$ ipython --no-banner

In [1]: import numpy as np

In [2]: import numpy.linalg as la

In [3]: np.set_printoptions(precision=2, suppress=True, linewidth=100)

In [4]: A = np.load("out11.npy")

In [5]: print(A)
[[3 2 3 2 3 2]
 [1 2 1 2 1 2]
 [0 1 0 1 0 1]
 [3 2 3 2 3 2]
 [1 2 1 2 1 2]
 [0 1 0 1 0 1]]

In [6]: rank = la.matrix_rank(A)

In [7]: rank
Out[7]: np.int64(2)

In [8]: null = la.svd(A)[2][rank:].T

In [9]: np.round(A @ null, 2) + 0
Out[9]: 
array([[0., 0., 0., 0.],
       [0., 0., 0., 0.],
       [0., 0., 0., 0.],
       [0., 0., 0., 0.],
       [0., 0., 0., 0.],
       [0., 0., 0., 0.]])

In [10]: [int(la.matrix_rank(np.delete(A, i, axis=0))) for i in range(6)]
Out[10]: [2, 2, 2, 2, 2, 2]

In [11]: [int(la.matrix_rank(A[:i])) for i in range(1, len(A) + 1)]
Out[11]: [1, 2, 2, 2, 2, 2]

In [12]: print(la.matrix_rank(A.T @ A), la.matrix_rank(A @ A.T))
2 2

In [13]: np.allclose(A @ null, 0)
Out[13]: True

In [14]: print(np.round(null @ null.T, 2) + 0)
[[ 0.67  0.   -0.33  0.   -0.33  0.  ]
 [ 0.    0.67  0.   -0.33  0.   -0.33]
 [-0.33  0.    0.67  0.   -0.33  0.  ]
 [ 0.   -0.33  0.    0.67  0.   -0.33]
 [-0.33  0.   -0.33  0.    0.67  0.  ]
 [ 0.   -0.33  0.   -0.33  0.    0.67]]

In [15]: print(np.round(np.sort(np.abs(la.eigvals(A))), 2) + 0)
[0. 0. 0. 0. 0. 9.]

In [16]: print(np.allclose(A @ A.T, A.T @ A))
False

In [17]: print(A @ A)
[[20 25 20 25 20 25]
 [12 15 12 15 12 15]
 [ 4  5  4  5  4  5]
 [20 25 20 25 20 25]
 [12 15 12 15 12 15]
 [ 4  5  4  5  4  5]]

In [18]: print(np.round(np.abs(la.eigvals(A)).max(), 2))
9.0
